$ python3 -q
>>> import numpy as np
>>> from numpy import linalg as LA
>>> np.set_printoptions(precision=4, suppress=True, linewidth=160)
>>> F = np.array([[-1.0, 0.0, 0.0, 0.0],
...     [0.0, 3.0, 2.0, 0.0],
...     [0.0, 2.0, 0.0, 0.0],
...     [0.0, 0.0, 0.0, -1.0]])
>>> ev, V = LA.eigh(F)
>>> np.round(V.T @ F @ V, 4) + 0
array([[-1.,  0.,  0.,  0.],
       [ 0., -1.,  0.,  0.],
       [ 0.,  0., -1.,  0.],
       [ 0.,  0.,  0.,  4.]])
>>> ev
array([-1., -1., -1.,  4.])
>>> np.round(V @ np.diag(ev) @ V.T, 4) + 0
array([[-1.,  0.,  0.,  0.],
       [ 0.,  3.,  2.,  0.],
       [ 0.,  2.,  0.,  0.],
       [ 0.,  0.,  0., -1.]])
>>> mat = np.load("sample3.npy")
>>> mat
array([[ 0.,  0.,  0.,  2., -1.],
       [ 0.,  0.,  0.,  0., -2.],
       [ 0.,  0.,  0., -1.,  0.],
       [ 2.,  0., -1.,  0.,  0.],
       [-1., -2.,  0.,  0.,  0.]])
>>> # symmetric
>>> ev, V = LA.eigvalsh(mat)
Traceback (most recent call last):
  File "<python-input-11>", line 1, in <module>
    ev, V = LA.eigvalsh(mat)
    ^^^^^
ValueError: too many values to unpack (expected 2)
>>> ev, V = LA.eigh(mat)
>>> (ev > 1e-8).sum(), (ev < -1e-8).sum()
(np.int64(2), np.int64(2))
>>> np.round(LA.svd(mat, compute_uv=False), 4) + 0
array([2.6458, 2.6458, 1.7321, 1.7321, 0.    ])
>>> np.round(V.T @ mat @ V, 4) + 0
array([[-2.6458,  0.    ,  0.    ,  0.    ,  0.    ],
       [ 0.    , -1.7321,  0.    ,  0.    ,  0.    ],
       [ 0.    ,  0.    ,  0.    ,  0.    ,  0.    ],
       [ 0.    ,  0.    ,  0.    ,  1.7321,  0.    ],
       [ 0.    ,  0.    ,  0.    ,  0.    ,  2.6458]])
>>> np.unique(ev.round(6) + 0, return_counts=True)[1]
array([1, 1, 1, 1, 1])
>>> np.abs(V[:, -1])
array([0.5669, 0.378 , 0.189 , 0.5   , 0.5   ])
>>> round(float(ev.sum()), 4), np.trace(mat)
(-0.0, np.float64(0.0))
>>> LA.matrix_rank(mat, rtol=0.1)
np.int64(4)
>>> LA.cond(mat) > 100
np.True_
>>> np.round(np.sort(np.abs(LA.eigvals(mat))), 4) + 0
array([0.    , 1.7321, 1.7321, 2.6458, 2.6458])
>>> round(np.abs(LA.eigvals(mat)).max(), 4)
np.float64(2.6458)
>>> np.trace(mat)
np.float64(0.0)
>>> mat @ mat
array([[ 5.,  2., -2.,  0.,  0.],
       [ 2.,  4.,  0.,  0.,  0.],
       [-2.,  0.,  1.,  0.,  0.],
       [ 0.,  0.,  0.,  5., -2.],
       [ 0.,  0.,  0., -2.,  5.]])
>>> (mat + mat.T) / 2
array([[ 0.,  0.,  0.,  2., -1.],
       [ 0.,  0.,  0.,  0., -2.],
       [ 0.,  0.,  0., -1.,  0.],
       [ 2.,  0., -1.,  0.,  0.],
       [-1., -2.,  0.,  0.,  0.]])
>>> LA.matrix_power(mat, 3)
array([[  0.,   0.,   0.,  12.,  -9.],
       [  0.,   0.,   0.,   4., -10.],
       [  0.,   0.,   0.,  -5.,   2.],
       [ 12.,   4.,  -5.,   0.,   0.],
       [ -9., -10.,   2.,   0.,   0.]])
>>> data = np.loadtxt("block8.csv", delimiter=",")
>>> data
array([[ 1.9288,  3.8577,  1.3481],
       [-0.43  , -0.8599,  7.4024],
       [ 0.5473,  1.0945,  5.6283],
       [ 1.8845,  3.769 ,  4.144 ],
       [ 1.0761,  2.1523,  3.085 ],
       [-0.159 , -0.3181, -1.0646],
       [ 1.3883,  2.7767,  5.6589],
       [ 0.4801,  0.9603,  4.8464],
       [ 3.2482,  6.4964,  2.9977],
       [ 0.7192,  1.4384,  6.5543],
       [ 2.3188,  4.6377,  8.3047],
       [ 2.3919,  4.7838,  2.069 ],
       [ 1.6764,  3.3527,  1.2786],
       [ 1.6568,  3.3135,  7.8503],
       [ 1.1694,  2.3389,  5.866 ],
       [ 1.7945,  3.589 ,  6.1389],
       [ 0.7615,  1.5229,  4.9345],
       [ 2.6344,  5.2687,  4.4579],
       [ 2.1978,  4.3956, -1.654 ],
       [ 0.492 ,  0.9841,  4.0957],
       [-0.2673, -0.5347,  8.8064],
       [ 1.3998,  2.7997,  6.5835],
       [ 0.4277,  0.8554,  1.8017],
       [ 2.9415,  5.883 ,  5.3013],
       [ 0.3135,  0.6271,  0.5311],
       [ 1.0202,  2.0404,  8.239 ],
       [ 0.6695,  1.3389,  4.8096],
       [-1.4287, -2.8573,  4.1571]])
>>> Xs = data - data.mean(axis=0)
>>> V = LA.svd(Xs)[2][:2]
>>> B = Xs - Xs @ V.T @ V
>>> np.round(np.cov(Xs @ V.T, rowvar=False), 4) + 0
array([[7.8129, 0.    ],
       [0.    , 5.735 ]])
>>> np.diag(V.T @ V)
array([0.2, 0.8, 1. ])
>>> (Xs @ V.T).std(axis=0)
array([2.7448, 2.3516])
>>> LA.norm(B, axis=1).round(6).argmax()
np.int64(0)
>>> np.round(B.std(axis=0), 4) + 0
array([0., 0., 0.])
>>> LA.matrix_rank(data, rtol=0.1)
np.int64(2)
>>> np.argsort(-LA.norm(data, axis=0).round(6), kind="stable")[:3]
array([2, 1, 0])
>>> [round(float(x), 4) for x in LA.svd(data, compute_uv=False)[:3]]
[30.4081, 13.5848, 0.0]
>>> np.round(LA.norm(data, 2) / LA.norm(data), 4)
np.float64(0.913)
>>> LA.cond(data) > 100
np.True_
>>> r = LA.matrix_rank(data)
>>> r
np.int64(2)
>>> ns = LA.svd(data)[2][r:].T
>>> np.round(ns @ ns.T, 4) + 0
array([[ 0.8, -0.4,  0. ],
       [-0.4,  0.2,  0. ],
       [ 0. ,  0. ,  0. ]])
>>> ns.shape
(3, 1)
>>> LA.matrix_rank(data.T @ data), LA.matrix_rank(data @ data.T)
(np.int64(2), np.int64(2))
>>> np.allclose(data @ ns, 0)
True
>>> [int(LA.matrix_rank(np.delete(data, i, axis=0))) for i in range(28)]
[2, 2, 2, 2, 2, 2, 2, 2, 2, 2, 2, 2, 2, 2, 2, 2, 2, 2, 2, 2, 2, 2, 2, 2, 2, 2, 2, 2]
>>> [int(LA.matrix_rank(data[:, :j + 1])) for j in range(3)]
[1, 1, 2]
>>> J = np.loadtxt("a.csv", delimiter=",")
>>> J
array([[ 2.9057,  2.1947, -0.781 , -3.3358, -0.0497],
       [ 2.783 ,  1.9275, -1.5601, -3.3316, -0.0805],
       [ 2.1657,  1.0628, -3.2476, -2.9346, -0.145 ],
       [ 2.9417,  2.4646,  0.3385, -3.1871, -0.0046],
       [-2.5524, -1.5626,  2.3851,  3.216 ,  0.1125],
       [-2.2351, -1.1467,  3.1196,  2.9896,  0.1403],
       [ 0.5687, -0.553 , -4.7235, -1.4217, -0.1948],
       [-2.2245, -2.4934, -3.1851,  1.9174, -0.1151],
       [ 2.5075,  1.4996, -2.5083, -3.1872, -0.1172],
       [-1.002 ,  0.1574,  4.5226,  1.8658,  0.1894],
       [-1.8967, -2.3394, -3.709 ,  1.4677, -0.1384],
       [-2.2277, -2.4947, -3.1791,  1.922 , -0.1149],
       [-2.9463, -2.3699,  0.1194,  3.2693,  0.0232],
       [-2.3207, -1.2532,  2.9482,  3.0552,  0.1339],
       [ 2.4509,  2.5738,  2.7028, -2.2482,  0.0942],
       [-1.325 , -0.1548,  4.2919,  2.1832,  0.1821],
       [ 2.8937,  2.1617, -0.8891, -3.3407, -0.054 ],
       [ 2.9463,  2.4343,  0.1801, -3.2189, -0.0111],
       [-0.2343,  0.8417,  4.8022,  1.0662,  0.1959],
       [-2.2819, -2.5163, -3.0744,  1.9993, -0.1103]])
>>> def softmax(z):
...     e = np.exp(z - z.max(axis=-1, keepdims=True))
...     return e / e.sum(axis=-1, keepdims=True)
... 
>>> np.round(softmax(10 * J[2]), 4) + 0
array([1., 0., 0., 0., 0.])
>>> softmax(J[2])
array([0.6936, 0.2302, 0.0031, 0.0042, 0.0688])
>>> softmax(J[2] + -1)
array([0.6936, 0.2302, 0.0031, 0.0042, 0.0688])
>>> scores = J @ J.T / np.sqrt(5)
>>> softmax(scores).round(6).argmax(axis=1)
array([ 0,  1,  2,  3,  4,  5,  6,  7,  8,  9, 10, 11, 12, 13, 14, 15, 16, 17, 18, 19])
>>> softmax(scores)[2] @ J
array([ 2.4026,  1.4273, -2.448 , -3.0614, -0.1141])
